>>> import numpy as np
>>> import numpy.linalg as la
>>> np.set_printoptions(precision=1, suppress=True, linewidth=100)
>>> W0 = np.load("mat.npy")
>>> print(W0)
[[ 3 -1  0  3]
 [ 0  2 -3  1]
 [ 0  0  0 -1]
 [ 0  0  0 -3]]
>>> np.sort(la.eigvals(W0))
array([-3.,  0.,  2.,  3.])
>>> W0 @ W0
array([[ 9, -5,  3, -1],
       [ 0,  4, -6,  2],
       [ 0,  0,  0,  3],
       [ 0,  0,  0,  9]])
>>> np.prod(np.diag(W0)), round(float(la.det(W0)), 1)
(np.int64(0), 0.0)
>>> np.allclose(W0[:-1].T @ la.lstsq(W0[:-1].T, W0[-1])[0], W0[-1])
True
>>> print(la.lstsq(W0[:-1].T, W0[-1])[2])
3
>>> feats = np.load("x.npy")
>>> feats
array([[  4.6,   5.8,   2.9],
       [ -0.7,   0.1,  -1.2],
       [  5.8,   7.7,   1. ],
       [ -6.7,  -3.5,  -0.8],
       [ -2.3,  -9.4,  -0.9],
       [ -2.2, -15.2,  -8.2],
       [  8.9,   5.8,   7.6],
       [ -2. , -12.3,   1.3],
       [  4.6,  10.4,   7. ],
       [  1.2,   4.8,   0.8],
       [  3.6,   8.1,  -0.2],
       [  0.9, -14.7,  -3. ],
       [ -0.3, -12.4,  -5.4],
       [ -0.7,   6.1,   4.8],
       [  6.4,   4.4,   4.5],
       [  0.8,  -6.6,  -1.6],
       [  8.3,   7.8,   0.7],
       [  5.8,   0.1,  -2.3],
       [  0.2,  10.2,   0.7],
       [ -1. ,  -6.8,  -3.5],
       [  0. ,  -5.7,  -1. ],
       [  0.7,   0.3,   1.1],
       [ -0.2,  12.8,   7.7],
       [ -0.5,  -4.1,  -3. ],
       [  1.9,  -7.3,  -0.6],
       [  9.5,   4.4,  -1.7],
       [ -2. ,  10.7,  -2.3],
       [ -4.9,   6.1,   3.6]])
>>> C2 = np.cov(feats, rowvar=False)
>>> C2.shape
(3, 3)
>>> np.polyfit(feats[:, 1], feats[:, 2], 1)
array([0.3, 0.2])
>>> feats.std(axis=0)
array([4. , 8.3, 3.7])
>>> np.argwhere(np.triu(np.abs(np.corrcoef(feats.T)) > 0.8, 1))
array([], shape=(0, 2), dtype=int64)
>>> round(float(np.corrcoef(feats[:, 1], feats[:, 2])[0, 1]), 1)
0.7
>>> out = np.c_[feats[:, :2] @ np.array([[2, 3], [6, 4]]), np.array([-2, -2, -1, 2, 0, 0, 1, 2, -2, -1, -2, 0, 1, 1, -2, 1, -2, 0, 2, -2, 2, -2, 0, -2, -1, -1, 2, 0])]
>>> out
array([[ 44. ,  37. ,  -2. ],
       [ -0.8,  -1.7,  -2. ],
       [ 57.8,  48.2,  -1. ],
       [-34.4, -34.1,   2. ],
       [-61. , -44.5,   0. ],
       [-95.6, -67.4,   0. ],
       [ 52.6,  49.9,   1. ],
       [-77.8, -55.2,   2. ],
       [ 71.6,  55.4,  -2. ],
       [ 31.2,  22.8,  -1. ],
       [ 55.8,  43.2,  -2. ],
       [-86.4, -56.1,   0. ],
       [-75. , -50.5,   1. ],
       [ 35.2,  22.3,   1. ],
       [ 39.2,  36.8,  -2. ],
       [-38. , -24. ,   1. ],
       [ 63.4,  56.1,  -2. ],
       [ 12.2,  17.8,   0. ],
       [ 61.6,  41.4,   2. ],
       [-42.8, -30.2,  -2. ],
       [-34.2, -22.8,   2. ],
       [  3.2,   3.3,  -2. ],
       [ 76.4,  50.6,   0. ],
       [-25.6, -17.9,  -2. ],
       [-40. , -23.5,  -1. ],
       [ 45.4,  46.1,  -1. ],
       [ 60.2,  36.8,   2. ],
       [ 26.8,   9.7,   0. ]])
>>> print(la.norm(la.qr(feats)[0].T @ out, axis=0) ** 2 / ((out ** 2).sum(axis=0) + 1e-12))
[1.  1.  0.2]
>>> la.matrix_rank(np.c_[feats, out])
np.int64(4)
>>> proj = feats @ la.solve(feats.T @ feats, feats.T)
>>> np.round(proj @ feats[:, 0], 1) + 0
array([ 4.6, -0.7,  5.8, -6.7, -2.3, -2.2,  8.9, -2. ,  4.6,  1.2,  3.6,  0.9, -0.3, -0.7,  6.4,
        0.8,  8.3,  5.8,  0.2, -1. ,  0. ,  0.7, -0.2, -0.5,  1.9,  9.5, -2. , -4.9])
>>> print(np.round(np.diag(proj), 1) + 0)
[0.1 0.  0.1 0.1 0.1 0.2 0.3 0.2 0.1 0.  0.1 0.2 0.1 0.1 0.1 0.  0.2 0.1 0.1 0.  0.  0.  0.2 0.
 0.1 0.2 0.2 0.1]
